$ python3 -q
>>> import numpy as np
>>> np.set_printoptions(precision=2, suppress=True, linewidth=140, floatmode="fixed")
>>> def rnd(a):
...     return np.round(a, 2) + 0
... 
>>> F = np.load("case18.npy")
>>> F
array([[0, 0, 0, 0, 0, 0, 0, 0, 0, 0, 0, 0, 0, 0],
       [1, 0, 0, 0, 0, 0, 0, 0, 0, 0, 0, 0, 0, 0],
       [0, 0, 0, 0, 0, 0, 0, 4, 0, 0, 0, 0, 0, 0],
       [0, 0, 0, 0, 0, 0, 0, 0, 0, 0, 0, 0, 0, 0],
       [0, 0, 0, 0, 0, 0, 0, 0, 0, 0, 0, 0, 0, 0],
       [0, 0, 0, 0, 0, 0, 0, 0, 0, 0, 0, 2, 0, 0],
       [0, 0, 0, 0, 0, 0, 2, 0, 0, 0, 0, 0, 0, 0],
       [0, 0, 0, 0, 0, 0, 0, 0, 0, 0, 0, 0, 0, 0],
       [0, 0, 0, 0, 0, 4, 0, 0, 0, 0, 0, 0, 0, 0],
       [0, 0, 5, 0, 0, 0, 0, 0, 0, 0, 0, 0, 0, 0],
       [0, 4, 0, 0, 0, 0, 0, 0, 0, 0, 0, 0, 0, 0],
       [0, 0, 0, 0, 5, 0, 0, 0, 0, 0, 0, 0, 0, 0],
       [0, 0, 0, 0, 0, 0, 0, 0, 4, 0, 0, 0, 0, 0],
       [0, 0, 0, 0, 0, 0, 0, 0, 0, 0, 0, 0, 0, 0]])
>>> Uu, sig, Vh = np.linalg.svd(F)
>>> np.argmax(sig[:-1] / (sig[1:] + 1e-6)) + 1
np.int64(9)
>>> A2 = Uu[:, :9] @ np.diag(sig[:9]) @ Vh[:9]
>>> rnd(np.linalg.norm(F - A2) / np.linalg.norm(F))
np.float64(0.0)
>>> np.linalg.matrix_rank(A2)
np.int64(9)
>>> rnd(np.linalg.norm(F - A2, 2)), sig[9]
(np.float64(0.0), np.float64(0.0))
>>> mat = np.loadtxt("layer12.csv", delimiter=",")
>>> mat
array([[ 14.00, -33.00,  -1.00,  10.00],
       [ 10.00,  13.00,  44.00,  32.00],
       [ -2.00,  15.00,  22.00,  20.00],
       [ -8.00,   6.00, -20.00, -22.00],
       [ 14.00,   4.00,  30.00,  13.00],
       [  6.00,   8.00,   2.00, -19.00],
       [ 18.00, -15.00, -15.00, -42.00],
       [  2.00,  11.00,  -8.00, -30.00],
       [-20.00,   5.00, -36.00, -21.00],
       [  6.00,  10.00,  19.00,   5.00],
       [ 18.00,  -9.00, -18.00, -54.00],
       [-10.00,  11.00,  16.00,  32.00],
       [ -2.00,   7.00,  26.00,  36.00],
       [ 30.00, -17.00,  16.00, -16.00]])
>>> Uu, sig, Vh = np.linalg.svd(mat)
>>> rnd(sig)
array([127.93,  70.44,  48.09,   0.00])
>>> A2 = Uu[:, :3] @ np.diag(sig[:3]) @ Vh[:3]
>>> rnd(np.linalg.norm(mat - A2) / np.linalg.norm(mat))
np.float64(0.0)
>>> rnd(np.abs(mat - A2).max())
np.float64(0.0)
>>> rnd(np.linalg.norm(mat - A2, 2)), rnd(sig[3])
(np.float64(0.0), np.float64(0.0))
>>> np.linalg.matrix_rank(mat, rtol=0.05)
np.int64(3)
>>> arr = np.loadtxt("w.csv", delimiter=",")
>>> arr
array([[  0.00,   0.00,   6.00,  12.00,  -3.00,   8.00,  -1.00,   5.00,  13.00,   5.00,  -8.00,  -5.00],
       [  0.00,   0.00, -10.00,   1.00,  -2.00,  -5.00,  12.00, -11.00,  -5.00,  -5.00,  -1.00,   9.00],
       [ -6.00,  10.00,   0.00,   3.00,  -9.00,   6.00, -11.00,  -4.00, -13.00,  -4.00,  -6.00,  -2.00],
       [-12.00,  -1.00,  -3.00,   0.00,   9.00,  -2.00,  12.00,  12.00,   0.00,  -7.00,   4.00,   7.00],
       [  3.00,   2.00,   9.00,  -9.00,   0.00,  -2.00, -11.00,  -9.00,  -2.00,   8.00,   9.00,   4.00],
       [ -8.00,   5.00,  -6.00,   2.00,   2.00,   0.00,  -7.00,  11.00, -13.00,  -7.00,   7.00,  -9.00],
       [  1.00, -12.00,  11.00, -12.00,  11.00,   7.00,   0.00,  -5.00,  -1.00, -12.00,   1.00,   6.00],
       [ -5.00,  11.00,   4.00, -12.00,   9.00, -11.00,   5.00,   0.00,   1.00,  -1.00,   0.00, -13.00],
       [-13.00,   5.00,  13.00,   0.00,   2.00,  13.00,   1.00,  -1.00,   0.00,   6.00,   2.00,   9.00],
       [ -5.00,   5.00,   4.00,   7.00,  -8.00,   7.00,  12.00,   1.00,  -6.00,   0.00,   7.00,   9.00],
       [  8.00,   1.00,   6.00,  -4.00,  -9.00,  -7.00,  -1.00,   0.00,  -2.00,  -7.00,   0.00,  -5.00],
       [  5.00,  -9.00,   2.00,  -7.00,  -4.00,   9.00,  -6.00,  13.00,  -9.00,  -9.00,   5.00,   0.00]])
>>> vec = np.array([0, -1, -1, -1, 0, -2, 2, -1, 0, -3, 2, -2])
>>> rnd(np.linalg.svd(arr, compute_uv=False))
array([35.32, 35.32, 33.93, 33.93, 28.87, 28.87, 17.96, 17.96,  7.10,  7.10,  1.00,  1.00])
>>> q = np.linalg.solve(np.eye(12) - arr, np.eye(12) + arr)
>>> rnd(q @ q.T)
array([[1.00, 0.00, 0.00, 0.00, 0.00, 0.00, 0.00, 0.00, 0.00, 0.00, 0.00, 0.00],
       [0.00, 1.00, 0.00, 0.00, 0.00, 0.00, 0.00, 0.00, 0.00, 0.00, 0.00, 0.00],
       [0.00, 0.00, 1.00, 0.00, 0.00, 0.00, 0.00, 0.00, 0.00, 0.00, 0.00, 0.00],
       [0.00, 0.00, 0.00, 1.00, 0.00, 0.00, 0.00, 0.00, 0.00, 0.00, 0.00, 0.00],
       [0.00, 0.00, 0.00, 0.00, 1.00, 0.00, 0.00, 0.00, 0.00, 0.00, 0.00, 0.00],
       [0.00, 0.00, 0.00, 0.00, 0.00, 1.00, 0.00, 0.00, 0.00, 0.00, 0.00, 0.00],
       [0.00, 0.00, 0.00, 0.00, 0.00, 0.00, 1.00, 0.00, 0.00, 0.00, 0.00, 0.00],
       [0.00, 0.00, 0.00, 0.00, 0.00, 0.00, 0.00, 1.00, 0.00, 0.00, 0.00, 0.00],
       [0.00, 0.00, 0.00, 0.00, 0.00, 0.00, 0.00, 0.00, 1.00, 0.00, 0.00, 0.00],
       [0.00, 0.00, 0.00, 0.00, 0.00, 0.00, 0.00, 0.00, 0.00, 1.00, 0.00, 0.00],
       [0.00, 0.00, 0.00, 0.00, 0.00, 0.00, 0.00, 0.00, 0.00, 0.00, 1.00, 0.00],
       [0.00, 0.00, 0.00, 0.00, 0.00, 0.00, 0.00, 0.00, 0.00, 0.00, 0.00, 1.00]])
>>> Uu, sig, Vh = np.linalg.svd(arr, full_matrices=False)
>>> rnd(Vh @ Vh.T)
array([[1.00, 0.00, 0.00, 0.00, 0.00, 0.00, 0.00, 0.00, 0.00, 0.00, 0.00, 0.00],
       [0.00, 1.00, 0.00, 0.00, 0.00, 0.00, 0.00, 0.00, 0.00, 0.00, 0.00, 0.00],
       [0.00, 0.00, 1.00, 0.00, 0.00, 0.00, 0.00, 0.00, 0.00, 0.00, 0.00, 0.00],
       [0.00, 0.00, 0.00, 1.00, 0.00, 0.00, 0.00, 0.00, 0.00, 0.00, 0.00, 0.00],
       [0.00, 0.00, 0.00, 0.00, 1.00, 0.00, 0.00, 0.00, 0.00, 0.00, 0.00, 0.00],
       [0.00, 0.00, 0.00, 0.00, 0.00, 1.00, 0.00, 0.00, 0.00, 0.00, 0.00, 0.00],
       [0.00, 0.00, 0.00, 0.00, 0.00, 0.00, 1.00, 0.00, 0.00, 0.00, 0.00, 0.00],
       [0.00, 0.00, 0.00, 0.00, 0.00, 0.00, 0.00, 1.00, 0.00, 0.00, 0.00, 0.00],
       [0.00, 0.00, 0.00, 0.00, 0.00, 0.00, 0.00, 0.00, 1.00, 0.00, 0.00, 0.00],
       [0.00, 0.00, 0.00, 0.00, 0.00, 0.00, 0.00, 0.00, 0.00, 1.00, 0.00, 0.00],
       [0.00, 0.00, 0.00, 0.00, 0.00, 0.00, 0.00, 0.00, 0.00, 0.00, 1.00, 0.00],
       [0.00, 0.00, 0.00, 0.00, 0.00, 0.00, 0.00, 0.00, 0.00, 0.00, 0.00, 1.00]])
>>> rnd(np.cumsum(sig ** 2) / np.sum(sig ** 2))
array([0.17, 0.35, 0.51, 0.67, 0.78, 0.90, 0.94, 0.99, 0.99, 1.00, 1.00, 1.00])
>>> rnd(sig / sig[0])
array([1.00, 1.00, 0.96, 0.96, 0.82, 0.82, 0.51, 0.51, 0.20, 0.20, 0.03, 0.03])
>>> rnd(Uu.T @ arr @ Vh.T)
array([[35.32,  0.00,  0.00,  0.00,  0.00,  0.00,  0.00,  0.00,  0.00,  0.00,  0.00,  0.00],
       [ 0.00, 35.32,  0.00,  0.00,  0.00,  0.00,  0.00,  0.00,  0.00,  0.00,  0.00,  0.00],
       [ 0.00,  0.00, 33.93,  0.00,  0.00,  0.00,  0.00,  0.00,  0.00,  0.00,  0.00,  0.00],
       [ 0.00,  0.00,  0.00, 33.93,  0.00,  0.00,  0.00,  0.00,  0.00,  0.00,  0.00,  0.00],
       [ 0.00,  0.00,  0.00,  0.00, 28.87,  0.00,  0.00,  0.00,  0.00,  0.00,  0.00,  0.00],
       [ 0.00,  0.00,  0.00,  0.00,  0.00, 28.87,  0.00,  0.00,  0.00,  0.00,  0.00,  0.00],
       [ 0.00,  0.00,  0.00,  0.00,  0.00,  0.00, 17.96,  0.00,  0.00,  0.00,  0.00,  0.00],
       [ 0.00,  0.00,  0.00,  0.00,  0.00,  0.00,  0.00, 17.96,  0.00,  0.00,  0.00,  0.00],
       [ 0.00,  0.00,  0.00,  0.00,  0.00,  0.00,  0.00,  0.00,  7.10,  0.00,  0.00,  0.00],
       [ 0.00,  0.00,  0.00,  0.00,  0.00,  0.00,  0.00,  0.00,  0.00,  7.10,  0.00,  0.00],
       [ 0.00,  0.00,  0.00,  0.00,  0.00,  0.00,  0.00,  0.00,  0.00,  0.00,  1.00,  0.00],
       [ 0.00,  0.00,  0.00,  0.00,  0.00,  0.00,  0.00,  0.00,  0.00,  0.00,  0.00,  1.00]])
>>> Uu.shape, sig.shape, Vh.shape
((12, 12), (12,), (12, 12))
